% python3 -q
>>> import numpy as np
>>> np.set_printoptions(precision=2, suppress=True, linewidth=160)
>>> def rnd(a):
...     return np.round(a, 2) + 0
... 
>>> W0 = np.array([[1, 4, 1, 2, 6, 1, 4, 8],
...     [7, 6, 3, 4, 5, 1, 6, 2],
...     [0, 4, 1, 6, 4, 3, 1, 5],
...     [3, 8, 6, 8, 0, 1, 6, 0],
...     [6, 5, 3, 8, 0, 1, 9, 9],
...     [9, 5, 8, 5, 2, 3, 3, 4],
...     [7, 5, 5, 9, 0, 3, 2, 5],
...     [9, 8, 9, 3, 8, 9, 4, 8],
...     [8, 4, 6, 6, 5, 7, 7, 0],
...     [1, 4, 4, 4, 8, 8, 2, 6]])
>>> print(W0)
[[1 4 1 2 6 1 4 8]
 [7 6 3 4 5 1 6 2]
 [0 4 1 6 4 3 1 5]
 [3 8 6 8 0 1 6 0]
 [6 5 3 8 0 1 9 9]
 [9 5 8 5 2 3 3 4]
 [7 5 5 9 0 3 2 5]
 [9 8 9 3 8 9 4 8]
 [8 4 6 6 5 7 7 0]
 [1 4 4 4 8 8 2 6]]
>>> t3 = np.stack([W0, 2 * W0, W0[::-1]])
>>> print(np.einsum("bij,cij->bc", t3, t3))
[[2329 4658 1772]
 [4658 9316 3544]
 [1772 3544 2329]]
>>> print((t3 @ W0.T).shape)
(3, 10, 10)
>>> print(rnd(np.linalg.norm(t3, axis=(1, 2))))
[48.26 96.52 48.26]
>>> print(np.linalg.matrix_rank(t3.reshape(3, -1)))
2
>>> print(W0.ravel(order="F"))
[1 7 0 3 6 9 7 9 8 1 4 6 4 8 5 5 5 8 4 4 1 3 1 6 3 8 5 9 6 4 2 4 6 8 8 5 9 3 6 4 6 5 4 0 0 2 0 8 5 8 1 1 3 1 1 3 3 9 7 8 4 6 1 6 9 3 2 4 7 2 8 2 5 0 9 4 5 8 0
 6]
>>> print(W0.reshape(-1, 2))
[[1 4]
 [1 2]
 [6 1]
 [4 8]
 [7 6]
 [3 4]
 [5 1]
 [6 2]
 [0 4]
 [1 6]
 [4 3]
 [1 5]
 [3 8]
 [6 8]
 [0 1]
 [6 0]
 [6 5]
 [3 8]
 [0 1]
 [9 9]
 [9 5]
 [8 5]
 [2 3]
 [3 4]
 [7 5]
 [5 9]
 [0 3]
 [2 5]
 [9 8]
 [9 3]
 [8 9]
 [4 8]
 [8 4]
 [6 6]
 [5 7]
 [7 0]
 [1 4]
 [4 4]
 [8 8]
 [2 6]]
>>> t3 = W0.reshape(10, 2, -1)
>>> print(np.einsum("ihd,jhd->hij", t3, t3).shape)
(2, 10, 10)
>>> print(t3.sum(axis=1))
[[ 7  5  5 10]
 [12  7  9  6]
 [ 4  7  2 11]
 [ 3  9 12  8]
 [ 6  6 12 17]
 [11  8 11  9]
 [ 7  8  7 14]
 [17 17 13 11]
 [13 11 13  6]
 [ 9 12  6 10]]
>>> print(t3[:, 0])
[[1 4 1 2]
 [7 6 3 4]
 [0 4 1 6]
 [3 8 6 8]
 [6 5 3 8]
 [9 5 8 5]
 [7 5 5 9]
 [9 8 9 3]
 [8 4 6 6]
 [1 4 4 4]]
>>> print(np.swapaxes(t3, 1, 2)[4])
[[6 0]
 [5 1]
 [3 9]
 [8 9]]
>>> A2 = W0 / np.linalg.norm(W0, axis=1)
Traceback (most recent call last):
  File "<python-input-17>", line 1, in <module>
    A2 = W0 / np.linalg.norm(W0, axis=1)
         ~~~^~~~~~~~~~~~~~~~~~~~~~~~~~~~
ValueError: operands could not be broadcast together with shapes (10,8) (10,) 
>>> A2 = W0 / np.linalg.norm(W0, axis=1, keepdims=True)
>>> C2 = A2 @ A2.T
>>> print((np.abs(C2) > 0.9).astype(int))
[[1 0 0 0 0 0 0 0 0 0]
 [0 1 0 0 0 0 0 0 0 0]
 [0 0 1 0 0 0 0 0 0 0]
 [0 0 0 1 0 0 0 0 0 0]
 [0 0 0 0 1 0 0 0 0 0]
 [0 0 0 0 0 1 1 1 0 0]
 [0 0 0 0 0 1 1 0 0 0]
 [0 0 0 0 0 1 0 1 0 0]
 [0 0 0 0 0 0 0 0 1 0]
 [0 0 0 0 0 0 0 0 0 1]]
>>> print(rnd(np.degrees(np.arccos(np.clip(C2[1, 3], -1, 1)))))
35.76
>>> w1 = np.array([[-3, -1, 3, -5, 5],
...     [-2, -3, -4, -4, 2],
...     [-4, 3, 1, 0, -1],
...     [2, 4, 1, 1, -4],
...     [1, 0, 0, -5, 4],
...     [-5, -4, 1, 2, 3],
...     [3, -2, 0, 5, 0],
...     [1, 0, -4, 5, 4]])
>>> coef = np.array([3, 2, 2, 0, 3])
>>> H = np.maximum(W0 @ w1 + coef, 0)
>>> print(H)
[[ 13   0   0  13  66]
 [  0   0   0   0  62]
 [  0   3   0   6  31]
 [  0   9   0   0   0]
 [ 10   0   0  50  47]
 [  0   4   9   0  63]
 [  0  15   0   0  36]
 [  0   0   0   0 134]
 [  0   0  29   0  62]
 [  0   0   0   0  76]]
>>> print((H > 0).mean(axis=0))
[0.2 0.4 0.2 0.3 0.9]
>>> print(np.linalg.matrix_rank(H))
5
>>> cent = np.array([[8, -7, -1], [7, -1, 5], [1, 4, 2], [4, -4, 7], [-2, -1, -5]])
>>> print(w1 @ cent)
[[-58  49 -56]
 [-61  15 -59]
 [ -8  30  26]
 [ 57 -14  47]
 [-20   9 -56]
 [-65  32 -14]
 [ 30 -39  22]
 [ 16 -47   6]]
>>> A2 = np.array([[0.1, 2.1, 0.6],
...     [0.0, -0.3, 1.4],
...     [-0.8, -1.2, -1.3],
...     [0.1, 1.7, 0.7]])
>>> cent = np.array([[-0.1, 1.5, 1.6, -0.2, -0.1, -2.4, -0.1],
...     [-0.5, -0.7, 1.6, 0.6, -0.8, 0.6, 0.8],
...     [0.0, 1.5, -2.0, -0.2, -1.2, 0.1, 0.3]])
>>> J = A2 @ cent
>>> print(rnd(J))
[[-1.06 -0.42  2.32  1.12 -2.41  1.08  1.85]
 [ 0.15  2.31 -3.28 -0.46 -1.44 -0.04  0.18]
 [ 0.68 -2.31 -0.6  -0.3   2.6   1.07 -1.27]
 [-0.86  0.01  1.48  0.86 -2.21  0.85  1.56]]
>>> print([round(float(x), 2) for x in np.linalg.svd(J, compute_uv=False)[:3]])
[6.09, 4.88, 1.82]
>>> print(np.linalg.cond(J) > 100)
True
>>> print(np.allclose(J[:-1].T @ np.linalg.lstsq(J[:-1].T, J[-1])[0], J[-1]))
True
>>> try:
...     np.linalg.inv(J)
... except np.linalg.LinAlgError as e:
...     print("failed:", e)
... 
failed: Last 2 dimensions of the array must be square
>>> print(rnd(np.trace(np.linalg.pinv(J) @ J)))
3.0
>>> print(np.linalg.lstsq(J[:-1].T, J[-1])[2])
3
>>> print(np.unique(J.round(6), axis=0).shape)
(4, 7)
>>> print(np.abs(np.diag(np.linalg.qr(J)[1])) > 1e-9)
[ True  True  True False]
>>> U, s, Vh = np.linalg.svd(J)
>>> print(rnd(s))
[6.09 4.88 1.82 0.  ]
>>> A2 = U[:, :3] @ np.diag(s[:3]) @ Vh[:3]
>>> print(rnd(A2))
[[-1.06 -0.42  2.32  1.12 -2.41  1.08  1.85]
 [ 0.15  2.31 -3.28 -0.46 -1.44 -0.04  0.18]
 [ 0.68 -2.31 -0.6  -0.3   2.6   1.07 -1.27]
 [-0.86  0.01  1.48  0.86 -2.21  0.85  1.56]]
>>> print(np.linalg.matrix_rank(J, rtol=0.05))
3
>>> E = np.loadtxt("layer1.csv", delimiter=",")
>>> print(E)
[[ 2.45  0.51 -0.98  0.06 -0.15 -2.27 -0.97  0.13 -0.41 -2.03  0.14 -1.1 ]
 [ 0.12  0.24  0.21  0.28  0.87 -0.17  0.51  1.11 -1.37 -0.6  -0.1  -0.55]
 [-0.36  0.12  0.12 -1.26  1.42 -0.04  0.2   0.19 -1.64  1.38  0.7   0.43]
 [-0.07  0.18 -0.57  1.05  1.18  0.79  0.58  0.45 -1.16  0.13  0.71  0.03]
 [-0.29 -0.43  0.6  -0.05  0.31 -0.54  0.04 -0.15 -0.16  0.1   0.2   0.92]
 [ 2.02 -0.04  0.   -0.28 -0.32 -0.96 -0.42 -0.63 -0.04 -0.41  0.44 -0.23]
 [ 0.49 -0.07 -0.53  0.43  0.47  0.72  0.15 -0.12 -0.06  0.2  -0.16  0.11]]
>>> rng = np.random.default_rng(35)
>>> A2 = E + rng.integers(-2, 3, (7, 5)) @ rng.integers(-2, 3, (5, 12))
>>> print(rnd(A2))
[[  3.45   6.51  -2.98  -0.94   2.85  -3.27  -2.97   6.13  -4.41   0.97  -0.86   2.9 ]
 [ -8.88  -1.76  -1.79   1.28  -8.13   0.83   6.51   1.11  -1.37  -3.6   -3.1    3.45]
 [  1.64   3.12  -3.88  -2.26   4.42  -0.04  -4.8   -3.81  -2.64  -1.62   3.7    5.43]
 [  0.93   2.18  -2.57  -3.95  -3.82  -8.21   2.58  10.45 -13.16  -0.87  -0.29  -3.97]
 [ -8.29  -3.43   2.6    0.95  -7.69   1.46  11.04   2.85   3.84   1.1   -3.8   -1.08]
 [  0.02  -9.04   5.     2.72  -5.32  -0.96   0.58  -3.63   0.96  -1.41  -1.56  -6.23]
 [  2.49   7.93  -9.53  -7.57  -0.53  -5.28   2.15   1.88  -6.06  -5.8    4.84   3.11]]
>>> print(rnd(A2 - E))
[[  1.   6.  -2.  -1.   3.  -1.  -2.   6.  -4.   3.  -1.   4.]
 [ -9.  -2.  -2.   1.  -9.   1.   6.   0.   0.  -3.  -3.   4.]
 [  2.   3.  -4.  -1.   3.   0.  -5.  -4.  -1.  -3.   3.   5.]
 [  1.   2.  -2.  -5.  -5.  -9.   2.  10. -12.  -1.  -1.  -4.]
 [ -8.  -3.   2.   1.  -8.   2.  11.   3.   4.   1.  -4.  -2.]
 [ -2.  -9.   5.   3.  -5.   0.   1.  -3.   1.  -1.  -2.  -6.]
 [  2.   8.  -9.  -8.  -1.  -6.   2.   2.  -6.  -6.   5.   3.]]
>>> C2 = A2.T @ A2
>>> print(rnd(np.trace(C2)), rnd((A2 ** 2).sum()))
1819.24 1819.24
>>> print(rnd(np.diag(C2)))
[169.24 216.34 156.32  88.84 196.07 109.72 207.74 187.36 253.87  54.12  64.42 115.21]
>>> print(np.linalg.matrix_rank(C2))
7
>>> def softmax(z):
...     e = np.exp(z - z.max(axis=-1, keepdims=True))
...     return e / e.sum(axis=-1, keepdims=True)
... 
>>> print(rnd(softmax(E).sum(axis=1)))
[1. 1. 1. 1. 1. 1. 1.]
>>> print(rnd(softmax(E[3] + 4)))
[0.05 0.06 0.03 0.15 0.17 0.12 0.09 0.08 0.02 0.06 0.11 0.05]
>>> print(rnd(softmax(10 * E[3])))
[0.   0.   0.   0.21 0.77 0.02 0.   0.   0.   0.   0.01 0.  ]
>>> S = E @ E.T / np.sqrt(12)
>>> print(softmax(S).round(6).argmax(axis=1))
[0 1 2 3 4 0 3]
>>> print(rnd(softmax(S + np.triu(np.full(S.shape, -np.inf), 1))))
[[1.   0.   0.   0.   0.   0.   0.  ]
 [0.33 0.67 0.   0.   0.   0.   0.  ]
 [0.02 0.12 0.86 0.   0.   0.   0.  ]
 [0.06 0.23 0.22 0.49 0.   0.   0.  ]
 [0.11 0.16 0.27 0.16 0.3  0.   0.  ]
 [0.57 0.04 0.03 0.03 0.04 0.28 0.  ]
 [0.1  0.13 0.13 0.21 0.11 0.12 0.2 ]]
>>> r0, r1 = E[0], E[5]
>>> print(rnd(r0 @ r0))
18.88
>>> pr = (r0 @ r1) / (r0 @ r0) * r0
>>> print(rnd(np.linalg.norm(r0 + r1) ** 2 + np.linalg.norm(r0 - r1) ** 2))
50.1
>>> print(rnd((r1 - pr) @ r0))
0.0
>>> A = 4 * np.eye(7) + np.eye(7, k=1)
>>> print(A)
[[4. 1. 0. 0. 0. 0. 0.]
 [0. 4. 1. 0. 0. 0. 0.]
 [0. 0. 4. 1. 0. 0. 0.]
 [0. 0. 0. 4. 1. 0. 0.]
 [0. 0. 0. 0. 4. 1. 0.]
 [0. 0. 0. 0. 0. 4. 1.]
 [0. 0. 0. 0. 0. 0. 4.]]
>>> A2 = A / np.sqrt((A ** 2).mean(axis=1, keepdims=True))
>>> print(np.linalg.matrix_rank(A - A.mean(axis=1, keepdims=True)))
6
>>> print(np.linalg.matrix_rank(A2) == np.linalg.matrix_rank(A))
True
>>> print(rnd(A - A.mean(axis=1, keepdims=True)))
[[ 3.29  0.29 -0.71 -0.71 -0.71 -0.71 -0.71]
 [-0.71  3.29  0.29 -0.71 -0.71 -0.71 -0.71]
 [-0.71 -0.71  3.29  0.29 -0.71 -0.71 -0.71]
 [-0.71 -0.71 -0.71  3.29  0.29 -0.71 -0.71]
 [-0.71 -0.71 -0.71 -0.71  3.29  0.29 -0.71]
 [-0.71 -0.71 -0.71 -0.71 -0.71  3.29  0.29]
 [-0.57 -0.57 -0.57 -0.57 -0.57 -0.57  3.43]]
>>> t3 = np.stack([A, -3 * A, A[::-1]])
>>> print(np.einsum("bij,cij->bc", t3, t3))
[[ 118. -354.   17.]
 [-354. 1062.  -51.]
 [  17.  -51.  118.]]
>>> print(t3.shape)
(3, 7, 7)
>>> print((t3 @ A.T).shape)
(3, 7, 7)
>>> x = np.array([1, 3, -5, 1, 1, 5, -2])
>>> rhs = A @ x
>>> coef, lr = np.zeros(7), 1 / np.linalg.norm(A, 2) ** 2
>>> for i in range(20):
...     coef -= lr * A.T @ (A @ coef - rhs)
...     if i % 5 == 0: print(i, round(np.linalg.norm(A @ coef - rhs), 2))
... 
0 12.18
5 0.83
10 0.07
15 0.01
>>> print(rnd(coef))
[ 1.  3. -5.  1.  1.  5. -2.]
>>> r0, r1 = A[1], A[3]
>>> print(r0 @ r1)
0.0
>>> pr = (r0 @ r1) / (r0 @ r0) * r0
>>> print((r1 - pr) @ r0)
0.0
>>> print(r1 - pr)
[0. 0. 0. 4. 1. 0. 0.]
>>> print(np.outer(r0, r1))
[[ 0.  0.  0.  0.  0.  0.  0.]
 [ 0.  0.  0. 16.  4.  0.  0.]
 [ 0.  0.  0.  4.  1.  0.  0.]
 [ 0.  0.  0.  0.  0.  0.  0.]
 [ 0.  0.  0.  0.  0.  0.  0.]
 [ 0.  0.  0.  0.  0.  0.  0.]
 [ 0.  0.  0.  0.  0.  0.  0.]]
>>> arr = np.tril(np.array([[2, -1, 0, -3, -1, -1, -1, 0, 1, -2, 0, 0],
...     [3, -1, 2, -3, 3, 1, 2, 0, 3, 0, 2, 1],
...     [-2, 1, 3, 1, 0, 0, 2, 0, -1, 1, 2, 2],
...     [3, -2, 1, 0, -3, -3, -3, 3, 0, -3, 1, 3],
...     [0, -3, 0, 2, -3, -2, -2, -3, 2, 0, -1, 3],
...     [-2, -2, 1, -1, -1, 1, 2, 1, -2, 1, 1, 1],
...     [-2, -3, 0, 1, 2, -3, 3, -3, -3, 3, -1, 3],
...     [3, 0, -2, 0, 0, 3, 3, 3, -1, 2, 1, -3],
...     [1, 3, 3, -3, 0, -1, 2, -2, 2, 1, -3, 2],
...     [3, 0, 0, -1, -3, -3, -2, -3, 3, 1, -2, 1],
...     [1, -3, -1, 3, 0, -1, -2, -2, -3, 2, 1, 1],
...     [1, 2, -2, 1, 1, -3, 0, 3, -2, 0, -2, -2]]), -1) + np.eye(12, dtype=int)
>>> print(arr)
[[ 1  0  0  0  0  0  0  0  0  0  0  0]
 [ 3  1  0  0  0  0  0  0  0  0  0  0]
 [-2  1  1  0  0  0  0  0  0  0  0  0]
 [ 3 -2  1  1  0  0  0  0  0  0  0  0]
 [ 0 -3  0  2  1  0  0  0  0  0  0  0]
 [-2 -2  1 -1 -1  1  0  0  0  0  0  0]
 [-2 -3  0  1  2 -3  1  0  0  0  0  0]
 [ 3  0 -2  0  0  3  3  1  0  0  0  0]
 [ 1  3  3 -3  0 -1  2 -2  1  0  0  0]
 [ 3  0  0 -1 -3 -3 -2 -3  3  1  0  0]
 [ 1 -3 -1  3  0 -1 -2 -2 -3  2  1  0]
 [ 1  2 -2  1  1 -3  0  3 -2  0 -2  1]]
>>> # triangular: eigenvalues sit on the diagonal
>>> labels = rng.permutation(12)
>>> print(labels)
[ 3  4  0  5  1  8  9 11  7  6 10  2]
>>> A2 = arr[labels][:, labels]
>>> print(np.diag(A2))
[1 1 1 1 1 1 1 1 1 1 1 1]
>>> print(np.trace(A2))
12
>>> print(rnd(np.sort(np.abs(np.linalg.eigvals(A2)))))
[1. 1. 1. 1. 1. 1. 1. 1. 1. 1. 1. 1.]
